$ ipython --no-banner

In [1]: import numpy as np

In [2]: import numpy.linalg as la

In [3]: np.set_printoptions(suppress=True, linewidth=160)

In [4]: E = np.load("dump.npy")

In [5]: E
Out[5]: 
array([[ 0., -3., -1.],
       [-3.,  0.,  0.],
       [-1.,  0.,  0.]])

In [6]: rng = np.random.default_rng(31133)

In [7]: idx = rng.permutation(3)

In [8]: idx
Out[8]: array([0, 2, 1])

In [9]: Y = E[idx][:, idx]

In [10]: round(float(la.det(Y)), 2), round(float(la.det(E[idx])), 2)
Out[10]: (0.0, 0.0)

In [11]: np.round(np.sort(np.abs(la.eigvals(Y))), 2)
Out[11]: array([0.  , 3.16, 3.16])

In [12]: r0, v = E[0], E[2]

In [13]: print(r0 @ v)
0.0

In [14]: p = (r0 @ v) / (r0 @ r0) * r0

In [15]: p
Out[15]: array([ 0., -0., -0.])

In [16]: np.outer(r0, v)
Out[16]: 
array([[-0.,  0.,  0.],
       [ 3., -0., -0.],
       [ 1., -0., -0.]])

In [17]: v - p
Out[17]: array([-1.,  0.,  0.])

In [18]: (v - p) @ r0
Out[18]: np.float64(0.0)

In [19]: la.matrix_rank(np.outer(r0, v))
Out[19]: np.int64(1)

In [20]: def softmax(z):
    ...:     e = np.exp(z - z.max(axis=-1, keepdims=True))
    ...:     return e / e.sum(axis=-1, keepdims=True)
    ...: 

In [21]: np.round(softmax(E[0] + 5), 2)
Out[21]: array([0.71, 0.04, 0.26])

In [22]: np.round(softmax(10 * E[0]), 2) + 0
Out[22]: array([1., 0., 0.])

In [23]: np.round(softmax(E[0]), 2)
Out[23]: array([0.71, 0.04, 0.26])

In [24]: att = E @ E.T / np.sqrt(3)

In [25]: np.round(softmax(att), 2) + 0
Out[25]: 
array([[0.99, 0.  , 0.  ],
       [0.01, 0.96, 0.03],
       [0.12, 0.67, 0.21]])

In [26]: softmax(att).round(6).argmax(axis=1)
Out[26]: array([0, 1, 1])

In [27]: np.round(softmax(att)[0] @ E, 2)
Out[27]: array([-0.01, -2.98, -0.99])

In [28]: X = np.cumsum(np.array([[-1, 1, 3, 2, 2],
    ...:     [-1, 1, -3, 2, 1],
    ...:     [1, -3, 1, -2, 1],
    ...:     [2, -2, 1, 3, 0],
    ...:     [1, 3, -3, -3, 0],
    ...:     [0, -2, 2, -2, 1],
    ...:     [1, -1, 0, 0, -1],
    ...:     [-2, 3, -1, 1, 0],
    ...:     [1, 1, -2, -3, 3],
    ...:     [0, 0, 0, 0, -3],
    ...:     [-1, 0, 1, 2, -3],
    ...:     [-1, 0, 3, 0, -3],
    ...:     [2, 0, -2, 2, 3],
    ...:     [-1, 3, -3, 0, 2],
    ...:     [2, 2, -3, 2, -1],
    ...:     [0, -3, 3, -2, 3],
    ...:     [2, -3, -3, 2, 2],
    ...:     [-2, -2, 1, 0, 1],
    ...:     [0, -1, 0, 1, 0],
    ...:     [2, -2, 1, -2, -3],
    ...:     [0, 0, 2, 1, -3],
    ...:     [-1, 0, -2, 1, -3]]), axis=0)

In [29]: X
Out[29]: 
array([[-1,  1,  3,  2,  2],
       [-2,  2,  0,  4,  3],
       [-1, -1,  1,  2,  4],
       [ 1, -3,  2,  5,  4],
       [ 2,  0, -1,  2,  4],
       [ 2, -2,  1,  0,  5],
       [ 3, -3,  1,  0,  4],
       [ 1,  0,  0,  1,  4],
       [ 2,  1, -2, -2,  7],
       [ 2,  1, -2, -2,  4],
       [ 1,  1, -1,  0,  1],
       [ 0,  1,  2,  0, -2],
       [ 2,  1,  0,  2,  1],
       [ 1,  4, -3,  2,  3],
       [ 3,  6, -6,  4,  2],
       [ 3,  3, -3,  2,  5],
       [ 5,  0, -6,  4,  7],
       [ 3, -2, -5,  4,  8],
       [ 3, -3, -5,  5,  8],
       [ 5, -5, -4,  3,  5],
       [ 5, -5, -2,  4,  2],
       [ 4, -5, -4,  5, -1]])

In [30]: proj = X @ la.solve(X.T @ X, X.T)

In [31]: np.round(proj @ X[:, 2], 2) + 0
Out[31]: array([ 3.,  0.,  1.,  2., -1.,  1.,  1.,  0., -2., -2., -1.,  2.,  0., -3., -6., -3., -6., -5., -5., -4., -2., -4.])

In [32]: np.round(np.trace(proj), 2)
Out[32]: np.float64(5.0)

In [33]: np.allclose(proj @ proj, proj)
Out[33]: True

In [34]: la.matrix_rank(np.eye(22) - proj)
Out[34]: np.int64(17)

In [35]: np.round(la.eigvalsh(proj), 2) + 0
Out[35]: array([0., 0., 0., 0., 0., 0., 0., 0., 0., 0., 0., 0., 0., 0., 0., 0., 0., 1., 1., 1., 1., 1.])

In [36]: x0 = np.array([3, 3, 1, 2, 2])

In [37]: rhs = X @ x0

In [38]: rhs
Out[38]: array([11, 14,  7, 14, 17, 11,  9, 13, 17, 11,  7,  1, 15, 22, 33, 29, 31, 22, 21, 12, 10,  1])

In [39]: np.round(la.solve(X.T @ X, X.T @ rhs), 2)
Out[39]: array([3., 3., 1., 2., 2.])

In [40]: print(np.round(la.lstsq(X, rhs)[0], 2))
[3. 3. 1. 2. 2.]

In [41]: rhs = rhs + 0.02 * rng.normal(size=22)

In [42]: print(rhs.round(2))
[10.99 14.01  7.   14.03 17.01 11.    8.98 13.03 17.   11.    6.98  0.97 14.99 22.03 32.93 28.99 30.99 22.   20.99 11.98  9.99  1.03]

In [43]: beta, *_ = la.lstsq(X, rhs)

In [44]: round(float(la.norm(rhs - X @ beta)), 2)
Out[44]: 0.09

In [45]: beta.round()
Out[45]: array([3., 3., 1., 2., 2.])

In [46]: [round(float(la.norm(la.solve(X.T @ X + lam * np.eye(5), X.T @ rhs))), 2) for lam in (0, 1, 10, 100)]
Out[46]: [5.19, 5.08, 4.37, 2.86]

In [47]: G = np.cov(X, rowvar=False)

In [48]: np.argsort(-X.std(axis=0).round(6), kind="stable")
Out[48]: array([1, 2, 4, 3, 0])

In [49]: np.round(np.corrcoef(X[:, 3], X[:, 4])[0, 1], 2)
Out[49]: np.float64(0.06)

In [50]: print(np.round(X.std(axis=0), 2))
[1.88 2.85 2.64 2.1  2.55]

In [51]: print(np.median(X, axis=0))
[ 2.   0.  -1.5  2.   4. ]

In [52]: dist = la.norm(X[:, None] - X[None], axis=-1)

In [53]: (dist + 1e9 * np.eye(22)).round(6).argmin(axis=1)
Out[53]: array([ 2,  0,  7,  2,  7,  6,  5,  4,  9,  8, 12, 10, 10, 15, 13, 13, 17, 18, 17, 20, 19, 20])

In [54]: dist[2].round(6).argsort(kind="stable")[:4]
Out[54]: array([2, 7, 0, 4])

In [55]: la.matrix_rank(dist ** 2)
Out[55]: np.int64(7)

In [56]: J = np.array([[1, 1, 1], [-1, -2, 1], [0, 2, -1]])

In [57]: J
Out[57]: 
array([[ 1,  1,  1],
       [-1, -2,  1],
       [ 0,  2, -1]])

In [58]: x0 = np.array([3, 2, 4])

In [59]: rhs = J @ x0

In [60]: rhs
Out[60]: array([ 9, -3,  0])

In [61]: np.round(la.solve(J, rhs), 2)
Out[61]: array([3., 2., 4.])

In [62]: np.round(la.solve(J, 5 * rhs), 2)
Out[62]: array([15., 10., 20.])

In [63]: Y = la.inv(J)

In [64]: np.round(la.cond(J), 2)
Out[64]: np.float64(5.95)

In [65]: (np.abs(Y) > 1e-9).astype(int)
Out[65]: 
array([[0, 1, 1],
       [1, 1, 1],
       [1, 1, 1]])

In [66]: print(np.allclose(Y, J.T))
False

In [67]: np.round(la.inv(Y), 2)
Out[67]: 
array([[ 1.,  1.,  1.],
       [-1., -2.,  1.],
       [ 0.,  2., -1.]])

In [68]: (J - J.T) / 2
Out[68]: 
array([[ 0. ,  1. ,  0.5],
       [-1. ,  0. , -0.5],
       [-0.5,  0.5,  0. ]])

In [69]: (J + J.T) / 2
Out[69]: 
array([[ 1. ,  0. ,  0.5],
       [ 0. , -2. ,  1.5],
       [ 0.5,  1.5, -1. ]])

In [70]: np.round(np.abs(la.eigvals(J)).max(), 2)
Out[70]: np.float64(3.0)
